In [1]: import numpy as np

In [2]: import numpy.linalg as la

In [3]: np.set_printoptions(precision=2, suppress=True, linewidth=140, floatmode="fixed")

In [4]: def tidy(a):
   ...:     return np.round(a, 2) + 0
   ...: 

In [5]: data = np.array([[0, 0, 2], [1, 1, 2], [1, 2, 2]])

In [6]: print(data)
[[0 0 2]
 [1 1 2]
 [1 2 2]]

In [7]: O, vecs = la.qr(data[:, :1])[0], la.qr(data[:, 1:])[0]

In [8]: sig = la.svd(O.T @ vecs, compute_uv=False)

In [9]: print(tidy(sig))
[0.96]

In [10]: print(tidy(np.degrees(np.arccos(sig.clip(0, 1)))))
[16.78]

In [11]: print(tidy(la.norm(O @ O.T - vecs @ vecs.T, 2)))
1.0

In [12]: r0 = np.array([0, 2, 1, 2, 3, 0, 2, 3, 3, 2]) + 0.5

In [13]: M = np.eye(10) - 2 * np.outer(r0, r0) / (r0 @ r0)

In [14]: print(tidy(M))
[[ 0.99 -0.04 -0.02 -0.04 -0.05 -0.01 -0.04 -0.05 -0.05 -0.04]
 [-0.04  0.81 -0.12 -0.19 -0.27 -0.04 -0.19 -0.27 -0.27 -0.19]
 [-0.02 -0.12  0.93 -0.12 -0.16 -0.02 -0.12 -0.16 -0.16 -0.12]
 [-0.04 -0.19 -0.12  0.81 -0.27 -0.04 -0.19 -0.27 -0.27 -0.19]
 [-0.05 -0.27 -0.16 -0.27  0.62 -0.05 -0.27 -0.38 -0.38 -0.27]
 [-0.01 -0.04 -0.02 -0.04 -0.05  0.99 -0.04 -0.05 -0.05 -0.04]
 [-0.04 -0.19 -0.12 -0.19 -0.27 -0.04  0.81 -0.27 -0.27 -0.19]
 [-0.05 -0.27 -0.16 -0.27 -0.38 -0.05 -0.27  0.62 -0.38 -0.27]
 [-0.05 -0.27 -0.16 -0.27 -0.38 -0.05 -0.27 -0.38  0.62 -0.27]
 [-0.04 -0.19 -0.12 -0.19 -0.27 -0.04 -0.19 -0.27 -0.27  0.81]]

In [15]: print(tidy(np.abs(M).max()))
0.99

In [16]: print(np.count_nonzero(M))
100

In [17]: print(la.matrix_rank(M))
10

In [18]: print(np.unravel_index(np.abs(M).argmax(), M.shape))
(np.int64(0), np.int64(0))

In [19]: rng = np.random.default_rng(88)

In [20]: Y = M + rng.integers(-2, 3, (10, 2)) @ rng.integers(-2, 3, (2, 10))

In [21]: print(tidy(Y))
[[-0.01  0.96  1.98 -2.04  1.95 -0.01 -0.04 -2.05 -0.05  0.96]
 [ 2.96 -2.19 -4.12  3.81 -4.27  1.96 -2.19 -0.27  1.73  2.81]
 [ 1.98 -2.12 -2.07  2.88 -3.16  0.98 -1.12  0.84  0.84  0.88]
 [ 2.96 -3.19 -4.12  4.81 -4.27  1.96 -2.19 -0.27  1.73  2.81]
 [ 0.95 -1.27 -2.16  1.73 -1.38 -0.05 -0.27  1.62 -0.38 -1.27]
 [-2.01  1.96  3.98 -4.04  3.95  0.99 -0.04 -4.05 -0.05  1.96]
 [-1.04  0.81  2.88 -3.19  2.73  0.96 -0.19 -5.27  0.73  3.81]
 [-0.05 -0.27  0.84 -1.27  0.62  0.95 -1.27 -2.38  0.62  2.73]
 [-1.05  0.73  1.84 -2.27  1.62 -0.05 -0.27 -2.38  0.62  0.73]
 [-0.04 -0.19  1.88 -2.19  1.73  1.96 -2.19 -6.27  1.73  6.81]]

In [22]: print(tidy(la.svd(Y - M, compute_uv=False)))
[18.96 13.44  0.00  0.00  0.00  0.00  0.00  0.00  0.00  0.00]

In [23]: labels = rng.permutation(10)

In [24]: Y = M[:, labels] * rng.choice([-1, 1], 10)

In [25]: print(tidy(Y))
[[ 0.04  0.04  0.99  0.05  0.04 -0.05  0.01  0.04 -0.02  0.05]
 [ 0.19  0.19 -0.04  0.27 -0.81 -0.27  0.04  0.19 -0.12  0.27]
 [ 0.12  0.12 -0.02  0.16  0.12 -0.16  0.02  0.12  0.93  0.16]
 [ 0.19  0.19 -0.04  0.27  0.19 -0.27  0.04 -0.81 -0.12  0.27]
 [ 0.27  0.27 -0.05 -0.62  0.27 -0.38  0.05  0.27 -0.16  0.38]
 [ 0.04  0.04 -0.01  0.05  0.04 -0.05 -0.99  0.04 -0.02  0.05]
 [-0.81  0.19 -0.04  0.27  0.19 -0.27  0.04  0.19 -0.12  0.27]
 [ 0.27  0.27 -0.05  0.38  0.27  0.62  0.05  0.27 -0.16  0.38]
 [ 0.27  0.27 -0.05  0.38  0.27 -0.38  0.05  0.27 -0.16 -0.62]
 [ 0.19 -0.81 -0.04  0.27  0.19 -0.27  0.04  0.19 -0.12  0.27]]

In [26]: Uu, _, vt = la.svd(M.T @ Y)

In [27]: print(labels)
[6 9 0 4 1 7 5 3 2 8]

In [28]: print(tidy(Uu @ vt))
[[ 0.00  0.00  1.00  0.00  0.00  0.00  0.00  0.00  0.00  0.00]
 [ 0.00  0.00  0.00  0.00 -1.00  0.00  0.00  0.00  0.00  0.00]
 [ 0.00  0.00  0.00  0.00  0.00  0.00  0.00  0.00  1.00  0.00]
 [ 0.00  0.00  0.00  0.00  0.00  0.00  0.00 -1.00  0.00  0.00]
 [ 0.00  0.00  0.00 -1.00  0.00  0.00  0.00  0.00  0.00  0.00]
 [ 0.00  0.00  0.00  0.00  0.00  0.00 -1.00  0.00  0.00  0.00]
 [-1.00  0.00  0.00  0.00  0.00  0.00  0.00  0.00  0.00  0.00]
 [ 0.00  0.00  0.00  0.00  0.00  1.00  0.00  0.00  0.00  0.00]
 [ 0.00  0.00  0.00  0.00  0.00  0.00  0.00  0.00  0.00 -1.00]
 [ 0.00 -1.00  0.00  0.00  0.00  0.00  0.00  0.00  0.00  0.00]]
